>>> import numpy as np
>>> np.set_printoptions(suppress=True, linewidth=100)
>>> mat = np.loadtxt("sample1.csv", delimiter=",")
>>> mat
array([[ 1., -1., -3.,  3.,  5., -4.,  5.,  2., -4.,  3.,  0., -1.],
       [ 0., -2., -1.,  5., -2.,  0.,  4., -5., -3.,  1., -3., -3.],
       [ 0.,  0.,  1., -3., -1.,  0., -3.,  3., -4.,  5., -2., -5.],
       [ 0.,  0.,  0., -2.,  5.,  5., -3.,  4., -2., -3.,  1.,  2.],
       [ 0.,  0.,  0.,  0.,  3., -2.,  4.,  0.,  5., -1.,  3.,  3.],
       [ 0.,  0.,  0.,  0.,  0.,  3.,  4., -2.,  4., -2., -5., -3.],
       [ 0.,  0.,  0.,  0.,  0.,  0., -2., -4.,  2.,  5.,  3.,  4.],
       [ 0.,  0.,  0.,  0.,  0.,  0.,  0.,  1.,  0., -5.,  0., -5.],
       [ 0.,  0.,  0.,  0.,  0.,  0.,  0.,  0.,  2., -4., -5.,  5.],
       [ 0.,  0.,  0.,  0.,  0.,  0.,  0.,  0.,  0.,  4.,  2.,  5.],
       [ 0.,  0.,  0.,  0.,  0.,  0.,  0.,  0.,  0.,  0.,  4., -5.],
       [ 0.,  0.,  0.,  0.,  0.,  0.,  0.,  0.,  0.,  0.,  0.,  1.]])
>>> cov = mat.T @ mat
>>> print(np.trace(cov), (mat ** 2).sum())
853.0 853.0
>>> np.diag(cov)
array([  1.,   5.,  11.,  47.,  64.,  54.,  95.,  75.,  94., 131., 102., 174.])
>>> np.linalg.matrix_rank(cov)
np.int64(12)
>>> (mat @ mat.T).shape
(12, 12)
>>> W = np.array([[8, -8],
...     [-8, -6],
...     [-8, 8],
...     [-3, -5],
...     [2, -4],
...     [5, 4],
...     [6, -3],
...     [-4, 0],
...     [5, 7],
...     [5, -1],
...     [0, 5],
...     [6, 9]])
>>> beta = np.array([-1, 0])
>>> act = np.maximum(mat @ W + beta, 0)
>>> act
array([[31.,  0.],
       [20.,  0.],
       [ 0.,  0.],
       [ 0., 31.],
       [57., 46.],
       [38.,  0.],
       [62., 66.],
       [ 0.,  0.],
       [19., 38.],
       [49., 51.],
       [ 0.,  0.],
       [ 5.,  9.]])
>>> (act > 0).astype(int)
array([[1, 0],
       [1, 0],
       [0, 0],
       [0, 1],
       [1, 1],
       [1, 0],
       [1, 1],
       [0, 0],
       [1, 1],
       [1, 1],
       [0, 0],
       [1, 1]])
>>> Z = np.array([[2, -1, -1], [1, -3, 3]])
>>> act @ Z
array([[  62.,  -31.,  -31.],
       [  40.,  -20.,  -20.],
       [   0.,    0.,    0.],
       [  31.,  -93.,   93.],
       [ 160., -195.,   81.],
       [  76.,  -38.,  -38.],
       [ 190., -260.,  136.],
       [   0.,    0.,    0.],
       [  76., -133.,   95.],
       [ 149., -202.,  104.],
       [   0.,    0.,    0.],
       [  19.,  -32.,   22.]])
>>> (act @ Z).round(6).argmax(axis=1)
array([0, 0, 0, 2, 0, 0, 0, 0, 2, 0, 0, 2])
>>> left, sigma, VT = np.linalg.svd(mat)
>>> print(sigma.round(2) + 0)
[14.58 13.51 13.29 10.78  9.21  6.27  5.85  2.4   1.08  0.3   0.1   0.  ]
>>> other = left[:, :11] @ np.diag(sigma[:11]) @ VT[:11]
>>> print(round(float(np.abs(mat - other).max()), 2))
0.0
>>> other.round(2) + 0
array([[ 1., -1., -3.,  3.,  5., -4.,  5.,  2., -4.,  3.,  0., -1.],
       [ 0., -2., -1.,  5., -2.,  0.,  4., -5., -3.,  1., -3., -3.],
       [ 0.,  0.,  1., -3., -1.,  0., -3.,  3., -4.,  5., -2., -5.],
       [ 0.,  0.,  0., -2.,  5.,  5., -3.,  4., -2., -3.,  1.,  2.],
       [ 0.,  0.,  0.,  0.,  3., -2.,  4.,  0.,  5., -1.,  3.,  3.],
       [ 0.,  0.,  0.,  0.,  0.,  3.,  4., -2.,  4., -2., -5., -3.],
       [ 0.,  0.,  0.,  0.,  0.,  0., -2., -4.,  2.,  5.,  3.,  4.],
       [ 0.,  0.,  0.,  0.,  0.,  0.,  0.,  1.,  0., -5.,  0., -5.],
       [ 0.,  0.,  0.,  0.,  0.,  0.,  0.,  0.,  2., -4., -5.,  5.],
       [ 0.,  0.,  0.,  0.,  0.,  0.,  0.,  0.,  0.,  4.,  2.,  5.],
       [ 0.,  0.,  0.,  0.,  0.,  0.,  0.,  0.,  0.,  0.,  4., -5.],
       [ 0.,  0.,  0.,  0.,  0.,  0.,  0.,  0.,  0.,  0.,  0.,  1.]])
>>> np.linalg.matrix_rank(mat, rtol=0.05)
np.int64(9)
>>> np.round(np.linalg.norm(mat, 2) / np.linalg.norm(mat), 2)
np.float64(0.5)
>>> [round(float(x), 2) for x in np.linalg.svd(mat, compute_uv=False)[:3]]
[14.58, 13.51, 13.29]
>>> print(np.linalg.matrix_rank(mat, rtol=0.1))
8
>>> np.linalg.cond(mat) > 100
np.True_
>>> np.argsort(-np.linalg.norm(mat, axis=0).round(6), kind="stable")[:3]
array([11,  9, 10])
>>> x0 = np.array([2, 1, 3, 0, 1, 3, 3, 0, 2, 3, 1, 0])
>>> print(mat @ np.eye(12)[5])
[-4.  0.  0.  5. -2.  3.  0.  0.  0.  0.  0.  0.]
>>> (mat * x0).sum(axis=1)
array([  1.,  -1.,  -2.,  -1.,  19.,  18.,  16., -15., -13.,  14.,   4.,   0.])
>>> mat @ (2 * x0)
array([  2.,  -2.,  -4.,  -2.,  38.,  36.,  32., -30., -26.,  28.,   8.,   0.])
>>> np.einsum("ij,j->i", mat, x0)
array([  1.,  -1.,  -2.,  -1.,  19.,  18.,  16., -15., -13.,  14.,   4.,   0.])
>>> data = np.load("m.npy")
>>> data.round(2) + 0
array([[-0.07, -0.28, -0.2 , -0.35,  0.  ,  0.41, -0.05,  0.64,  0.26,  0.33],
       [ 0.36, -0.09,  0.49, -0.33, -0.16,  0.37, -0.44, -0.38,  0.11,  0.07],
       [ 0.07, -0.48, -0.27,  0.17,  0.3 ,  0.33, -0.24, -0.02, -0.23, -0.6 ],
       [-0.04,  0.26, -0.35, -0.04, -0.08,  0.53,  0.2 , -0.29, -0.54,  0.32],
       [ 0.14, -0.6 , -0.35,  0.12, -0.34, -0.35, -0.12, -0.27, -0.03,  0.39],
       [ 0.14, -0.35,  0.42, -0.16,  0.51, -0.16,  0.32,  0.07, -0.43,  0.27],
       [ 0.22,  0.11,  0.14,  0.04, -0.46, -0.16, -0.28,  0.51, -0.58, -0.11],
       [-0.25,  0.15, -0.29, -0.68,  0.24, -0.35, -0.38, -0.12, -0.17, -0.07],
       [-0.54, -0.32,  0.24, -0.3 , -0.46,  0.07,  0.36, -0.11, -0.1 , -0.3 ],
       [-0.65, -0.05,  0.26,  0.39,  0.13,  0.08, -0.48,  0.  , -0.11,  0.3 ]])
>>> other = np.linalg.inv(data)
>>> round(float(np.linalg.slogdet(data)[0]), 2)
-1.0
>>> np.round(np.linalg.det(data) * other, 2) + 0
array([[ 0.07, -0.36, -0.07,  0.04, -0.14, -0.14, -0.22,  0.25,  0.54,  0.65],
       [ 0.28,  0.09,  0.48, -0.26,  0.6 ,  0.35, -0.11, -0.15,  0.32,  0.05],
       [ 0.2 , -0.49,  0.27,  0.35,  0.35, -0.42, -0.14,  0.29, -0.24, -0.26],
       [ 0.35,  0.33, -0.17,  0.04, -0.12,  0.16, -0.04,  0.68,  0.3 , -0.39],
       [ 0.  ,  0.16, -0.3 ,  0.08,  0.34, -0.51,  0.46, -0.24,  0.46, -0.13],
       [-0.41, -0.37, -0.33, -0.53,  0.35,  0.16,  0.16,  0.35, -0.07, -0.08],
       [ 0.05,  0.44,  0.24, -0.2 ,  0.12, -0.32,  0.28,  0.38, -0.36,  0.48],
       [-0.64,  0.38,  0.02,  0.29,  0.27, -0.07, -0.51,  0.12,  0.11,  0.  ],
       [-0.26, -0.11,  0.23,  0.54,  0.03,  0.43,  0.58,  0.17,  0.1 ,  0.11],
       [-0.33, -0.07,  0.6 , -0.32, -0.39, -0.27,  0.11,  0.07,  0.3 , -0.3 ]])
>>> round(np.linalg.det(data) * np.linalg.det(other), 2)
np.float64(1.0)
>>> np.round(np.linalg.inv(other), 2) + 0
array([[-0.07, -0.28, -0.2 , -0.35,  0.  ,  0.41, -0.05,  0.64,  0.26,  0.33],
       [ 0.36, -0.09,  0.49, -0.33, -0.16,  0.37, -0.44, -0.38,  0.11,  0.07],
       [ 0.07, -0.48, -0.27,  0.17,  0.3 ,  0.33, -0.24, -0.02, -0.23, -0.6 ],
       [-0.04,  0.26, -0.35, -0.04, -0.08,  0.53,  0.2 , -0.29, -0.54,  0.32],
       [ 0.14, -0.6 , -0.35,  0.12, -0.34, -0.35, -0.12, -0.27, -0.03,  0.39],
       [ 0.14, -0.35,  0.42, -0.16,  0.51, -0.16,  0.32,  0.07, -0.43,  0.27],
       [ 0.22,  0.11,  0.14,  0.04, -0.46, -0.16, -0.28,  0.51, -0.58, -0.11],
       [-0.25,  0.15, -0.29, -0.68,  0.24, -0.35, -0.38, -0.12, -0.17, -0.07],
       [-0.54, -0.32,  0.24, -0.3 , -0.46,  0.07,  0.36, -0.11, -0.1 , -0.3 ],
       [-0.65, -0.05,  0.26,  0.39,  0.13,  0.08, -0.48,  0.  , -0.11,  0.3 ]])
>>> print(np.round(data @ other, 2) + 0)
[[1. 0. 0. 0. 0. 0. 0. 0. 0. 0.]
 [0. 1. 0. 0. 0. 0. 0. 0. 0. 0.]
 [0. 0. 1. 0. 0. 0. 0. 0. 0. 0.]
 [0. 0. 0. 1. 0. 0. 0. 0. 0. 0.]
 [0. 0. 0. 0. 1. 0. 0. 0. 0. 0.]
 [0. 0. 0. 0. 0. 1. 0. 0. 0. 0.]
 [0. 0. 0. 0. 0. 0. 1. 0. 0. 0.]
 [0. 0. 0. 0. 0. 0. 0. 1. 0. 0.]
 [0. 0. 0. 0. 0. 0. 0. 0. 1. 0.]
 [0. 0. 0. 0. 0. 0. 0. 0. 0. 1.]]
>>> np.round(np.linalg.pinv(data), 2) + 0
array([[-0.07,  0.36,  0.07, -0.04,  0.14,  0.14,  0.22, -0.25, -0.54, -0.65],
       [-0.28, -0.09, -0.48,  0.26, -0.6 , -0.35,  0.11,  0.15, -0.32, -0.05],
       [-0.2 ,  0.49, -0.27, -0.35, -0.35,  0.42,  0.14, -0.29,  0.24,  0.26],
       [-0.35, -0.33,  0.17, -0.04,  0.12, -0.16,  0.04, -0.68, -0.3 ,  0.39],
       [ 0.  , -0.16,  0.3 , -0.08, -0.34,  0.51, -0.46,  0.24, -0.46,  0.13],
       [ 0.41,  0.37,  0.33,  0.53, -0.35, -0.16, -0.16, -0.35,  0.07,  0.08],
       [-0.05, -0.44, -0.24,  0.2 , -0.12,  0.32, -0.28, -0.38,  0.36, -0.48],
       [ 0.64, -0.38, -0.02, -0.29, -0.27,  0.07,  0.51, -0.12, -0.11,  0.  ],
       [ 0.26,  0.11, -0.23, -0.54, -0.03, -0.43, -0.58, -0.17, -0.1 , -0.11],
       [ 0.33,  0.07, -0.6 ,  0.32,  0.39,  0.27, -0.11, -0.07, -0.3 ,  0.3 ]])
>>> round(float(data[:, 5] @ data[:, 3]), 2)
0.0
>>> np.round(data @ data.T, 2) + 0
array([[1., 0., 0., 0., 0., 0., 0., 0., 0., 0.],
       [0., 1., 0., 0., 0., 0., 0., 0., 0., 0.],
       [0., 0., 1., 0., 0., 0., 0., 0., 0., 0.],
       [0., 0., 0., 1., 0., 0., 0., 0., 0., 0.],
       [0., 0., 0., 0., 1., 0., 0., 0., 0., 0.],
       [0., 0., 0., 0., 0., 1., 0., 0., 0., 0.],
       [0., 0., 0., 0., 0., 0., 1., 0., 0., 0.],
       [0., 0., 0., 0., 0., 0., 0., 1., 0., 0.],
       [0., 0., 0., 0., 0., 0., 0., 0., 1., 0.],
       [0., 0., 0., 0., 0., 0., 0., 0., 0., 1.]])
>>> np.round(np.linalg.norm(data, axis=0), 2)
array([1., 1., 1., 1., 1., 1., 1., 1., 1., 1.])
>>> x0 = np.array([-5, -5, -5, 5, -5, 4, -4, 3, 1, -5])
>>> np.round(np.sort(np.abs(np.degrees(np.angle(np.linalg.eigvals(data))))), 2)
array([  0.  ,  66.36,  66.36,  83.56,  83.56, 107.37, 107.37, 142.21, 142.21, 180.  ])
>>> round(float(np.linalg.norm(x0)), 2), np.round(np.linalg.norm(data @ x0), 2)
(13.86, np.float64(13.86))
>>> 10 - np.linalg.matrix_rank(data - np.eye(10), tol=1e-8)
np.int64(1)
>>> other = data / np.linalg.norm(data, axis=1, keepdims=True)
>>> cov = other @ other.T
>>> (np.abs(cov) > 0.9).astype(int)
array([[1, 0, 0, 0, 0, 0, 0, 0, 0, 0],
       [0, 1, 0, 0, 0, 0, 0, 0, 0, 0],
       [0, 0, 1, 0, 0, 0, 0, 0, 0, 0],
       [0, 0, 0, 1, 0, 0, 0, 0, 0, 0],
       [0, 0, 0, 0, 1, 0, 0, 0, 0, 0],
       [0, 0, 0, 0, 0, 1, 0, 0, 0, 0],
       [0, 0, 0, 0, 0, 0, 1, 0, 0, 0],
       [0, 0, 0, 0, 0, 0, 0, 1, 0, 0],
       [0, 0, 0, 0, 0, 0, 0, 0, 1, 0],
       [0, 0, 0, 0, 0, 0, 0, 0, 0, 1]])
>>> cov[7].round(2) + 0
array([0., 0., 0., 0., 0., 0., 0., 1., 0., 0.])
>>> (cov - 2 * np.eye(10)).round(6).argmax(axis=1)
array([1, 0, 0, 0, 0, 0, 0, 0, 0, 0])
>>> np.allclose(data, data.T)
False
>>> assert data == data.T
Traceback (most recent call last):
  File "<python-input-55>", line 1, in <module>
    assert data == data.T
           ^^^^^^^^^^^^^^
ValueError: The truth value of an array with more than one element is ambiguous. Use a.any() or a.all()
>>> np.allclose(data @ data.T, data.T @ data)
True
>>> np.round(np.abs(np.linalg.eigvals(data)).max(), 2)
np.float64(1.0)
>>> np.round((data + data.T) / 2, 2) + 0
array([[-0.07,  0.04, -0.06, -0.19,  0.07,  0.28,  0.08,  0.19, -0.14, -0.16],
       [ 0.04, -0.09,  0.  , -0.04, -0.38,  0.01, -0.16, -0.12, -0.1 ,  0.01],
       [-0.06,  0.  , -0.27, -0.09, -0.03,  0.37, -0.05, -0.15,  0.01, -0.17],
       [-0.19, -0.04, -0.09, -0.04,  0.02,  0.19,  0.12, -0.49, -0.42,  0.36],
       [ 0.07, -0.38, -0.03,  0.02, -0.34,  0.08, -0.29, -0.02, -0.25,  0.26],
       [ 0.28,  0.01,  0.37,  0.19,  0.08, -0.16,  0.08, -0.14, -0.18,  0.18],
       [ 0.08, -0.16, -0.05,  0.12, -0.29,  0.08, -0.28,  0.06, -0.11, -0.3 ],
       [ 0.19, -0.12, -0.15, -0.49, -0.02, -0.14,  0.06, -0.12, -0.14, -0.04],
       [-0.14, -0.1 ,  0.01, -0.42, -0.25, -0.18, -0.11, -0.14, -0.1 , -0.21],
       [-0.16,  0.01, -0.17,  0.36,  0.26,  0.18, -0.3 , -0.04, -0.21,  0.3 ]])
>>> np.round(np.linalg.det(data), 2)
np.float64(-1.0)
>>> np.round((data - data.T) / 2, 2)
array([[ 0.  , -0.32, -0.14, -0.15, -0.07,  0.13, -0.13,  0.45,  0.4 ,  0.49],
       [ 0.32,  0.  ,  0.48, -0.29,  0.22,  0.36, -0.28, -0.26,  0.21,  0.06],
       [ 0.14, -0.48,  0.  ,  0.26,  0.33, -0.05, -0.19,  0.14, -0.23, -0.43],
       [ 0.15,  0.29, -0.26,  0.  , -0.1 ,  0.34,  0.08,  0.19, -0.12, -0.04],
       [ 0.07, -0.22, -0.33,  0.1 ,  0.  , -0.43,  0.17, -0.25,  0.22,  0.13],
       [-0.13, -0.36,  0.05, -0.34,  0.43,  0.  ,  0.24,  0.21, -0.25,  0.09],
       [ 0.13,  0.28,  0.19, -0.08, -0.17, -0.24,  0.  ,  0.44, -0.47,  0.18],
       [-0.45,  0.26, -0.14, -0.19,  0.25, -0.21, -0.44,  0.  , -0.03, -0.03],
       [-0.4 , -0.21,  0.23,  0.12, -0.22,  0.25,  0.47,  0.03,  0.  , -0.09],
       [-0.49, -0.06,  0.43,  0.04, -0.13, -0.09, -0.18,  0.03,  0.09,  0.  ]])
>>> np.round(np.sort(np.abs(np.linalg.eigvals(data))), 2)
array([1., 1., 1., 1., 1., 1., 1., 1., 1., 1.])
